% python3 -q
>>> import numpy as np
>>> np.set_printoptions(precision=2, suppress=True, linewidth=120)
>>> feats = np.load("layer2.npy")
>>> feats
array([[-3.47,  2.91, -0.32, -2.1 ],
       [-3.47, -3.07, -0.95,  1.63],
       [ 0.53,  1.85, -4.  ,  2.3 ],
       [-0.8 ,  1.92,  2.83,  3.56]])
>>> ang = np.radians(20)
>>> r_ = np.eye(4)
>>> r_[0, 0] = r_[3, 3] = np.cos(ang)
>>> r_[0, 3], r_[3, 0] = -np.sin(ang), np.sin(ang)
>>> r_
array([[ 0.94,  0.  ,  0.  , -0.34],
       [ 0.  ,  1.  ,  0.  ,  0.  ],
       [ 0.  ,  0.  ,  1.  ,  0.  ],
       [ 0.34,  0.  ,  0.  ,  0.94]])
>>> out = feats @ r_.T
>>> np.abs(out - feats).max(axis=0)
array([1.17, 0.  , 0.  , 1.28])
>>> out
array([[-2.54,  2.91, -0.32, -3.16],
       [-3.82, -3.07, -0.95,  0.34],
       [-0.28,  1.85, -4.  ,  2.34],
       [-1.97,  1.92,  2.83,  3.07]])
>>> round(float(np.linalg.det(r_)), 2), round(np.trace(r_), 2)
(1.0, np.float64(3.88))
>>> np.allclose(feats @ feats.T, out @ out.T)
True
>>> X = np.loadtxt("arr.csv", delimiter=",")
>>> X
array([[0.57, 0.29, 0.14],
       [0.  , 0.6 , 0.4 ],
       [0.38, 0.12, 0.5 ]])
>>> # rows sum to 1
>>> np.sort(np.abs(np.linalg.eigvals(X)))[::-1]
array([1.  , 0.39, 0.39])
>>> np.linalg.matrix_power(X, 2)
array([[0.38, 0.36, 0.27],
       [0.15, 0.41, 0.44],
       [0.41, 0.24, 0.35]])
>>> pr = np.eye(3)[1]
>>> for _ in range(3):
...     pr = pr @ X
...     print(pr.round(2))
... 
[0.  0.6 0.4]
[0.15 0.41 0.44]
[0.25 0.34 0.4 ]
>>> M = np.load("block6.npy")
>>> M
array([[13, -2, 10, -9],
       [-2, 10, -6, -1],
       [10, -6, 12, -4],
       [-9, -1, -4, 10]])
>>> # symmetric, so the eigenvalues are real
>>> x = np.ones(4)
>>> for _ in range(3):
...     x = M @ x
...     x /= np.linalg.norm(x)
...     print(round(x @ M @ x, 2))
... 
25.29
28.49
28.56
>>> print(x)
[ 0.66 -0.22  0.58 -0.43]
>>> w, V = np.linalg.eig(M)
>>> np.round(M @ V[:, 0] - w[0] * V[:, 0], 2) + 0
array([0., 0., 0., 0.])
>>> print(np.sort(np.linalg.eigvals(np.linalg.inv(M))))
[0.04 0.08 0.3  2.49]
>>> arr = np.load("sample9.npy")
>>> arr
array([[1.  , 0.9 , 0.81],
       [0.9 , 1.  , 0.9 ],
       [0.81, 0.9 , 1.  ]])
>>> w, V = np.linalg.eigh(arr)
>>> x = np.array([0, 1, 2])
>>> np.abs(arr).sum(axis=1).max(), round(np.abs(w).max(), 2)
(np.float64(2.8), np.float64(2.74))
>>> x @ arr @ x / (x @ x), np.round(w[0], 2), np.round(w[-1], 2)
(np.float64(1.72), np.float64(0.07), np.float64(2.74))
>>> print(V * np.abs(w) @ V.T)
[[1.   0.9  0.81]
 [0.9  1.   0.9 ]
 [0.81 0.9  1.  ]]
>>> np.linalg.eigvalsh(arr[1:, 1:])
array([0.1, 1.9])
>>> V * np.maximum(w, 0) @ V.T
array([[1.  , 0.9 , 0.81],
       [0.9 , 1.  , 0.9 ],
       [0.81, 0.9 , 1.  ]])
>>> x @ arr @ x
np.float64(8.6)
>>> Uu, sig, VT = np.linalg.svd(arr)
>>> print(np.argmax(sig[:-1] / (sig[1:] + 1e-6)) + 1)
1
>>> print(sig)
[2.74 0.19 0.07]
>>> out = Uu[:, :1] @ np.diag(sig[:1]) @ VT[:1]
>>> np.linalg.matrix_rank(out)
np.int64(1)
>>> print(round(np.linalg.norm(arr - out) / np.linalg.norm(arr), 2))
0.07
>>> round(float(np.abs(arr - out).max()), 2)
0.11
>>> J = np.array([[0.0, 0.0], [0.0, -3.0]])
>>> # triangular, det is the product of the diagonal
>>> J @ J.T
array([[0., 0.],
       [0., 9.]])
>>> np.linalg.pinv(J)
array([[ 0.  ,  0.  ],
       [ 0.  , -0.33]])
>>> np.linalg.svd(J, compute_uv=False)
array([3., 0.])
>>> Uu, sig, VT = np.linalg.svd(J)
>>> np.argmax(sig[:-1] / (sig[1:] + 1e-6)) + 1
np.int64(1)
>>> out = Uu[:, :1] @ np.diag(sig[:1]) @ VT[:1]
>>> round(np.linalg.norm(J - out) / np.linalg.norm(J), 2)
np.float64(0.0)
>>> out
array([[ 0.,  0.],
       [ 0., -3.]])
>>> [int(np.linalg.matrix_rank(np.linalg.matrix_power(J, p))) for p in range(1, 3)]
[1, 1]
>>> print(np.prod(np.diag(J)), np.round(np.linalg.det(J), 2))
-0.0 0.0
>>> np.linalg.matrix_power(J - np.diag(np.diag(J)), 2)
array([[0., 0.],
       [0., 0.]])
>>> w, V = np.linalg.eigh(J)
>>> x = np.array([2, 2])
>>> np.linalg.eigvalsh(J[1:, 1:])
array([-3.])
>>> rng = np.random.default_rng(49)
>>> mat = (rng.random((4, 4)) < 0.3) + np.eye(4)
>>> mat /= mat.sum(axis=1, keepdims=True)
>>> mat
array([[1. , 0. , 0. , 0. ],
       [0. , 1. , 0. , 0. ],
       [0. , 0.5, 0.5, 0. ],
       [0. , 0. , 0. , 1. ]])
>>> # triangular: eigenvalues sit on the diagonal
>>> mat @ np.ones(4)
array([1., 1., 1., 1.])
>>> print(mat.sum(axis=1))
[1. 1. 1. 1.]
>>> np.round(np.linalg.matrix_power(mat, 100), 2) + 0
array([[1., 0., 0., 0.],
       [0., 1., 0., 0.],
       [0., 1., 0., 0.],
       [0., 0., 0., 1.]])
>>> np.sort(np.abs(np.linalg.eigvals(mat)))[::-1]
array([1. , 1. , 1. , 0.5])
>>> np.linalg.matrix_power(mat, 2)
array([[1.  , 0.  , 0.  , 0.  ],
       [0.  , 1.  , 0.  , 0.  ],
       [0.  , 0.75, 0.25, 0.  ],
       [0.  , 0.  , 0.  , 1.  ]])
>>> pr = np.eye(4)[2]
>>> for _ in range(3):
...     pr = pr @ mat
...     print(pr.round(2))
... 
[0.  0.5 0.5 0. ]
[0.   0.75 0.25 0.  ]
[0.   0.88 0.12 0.  ]
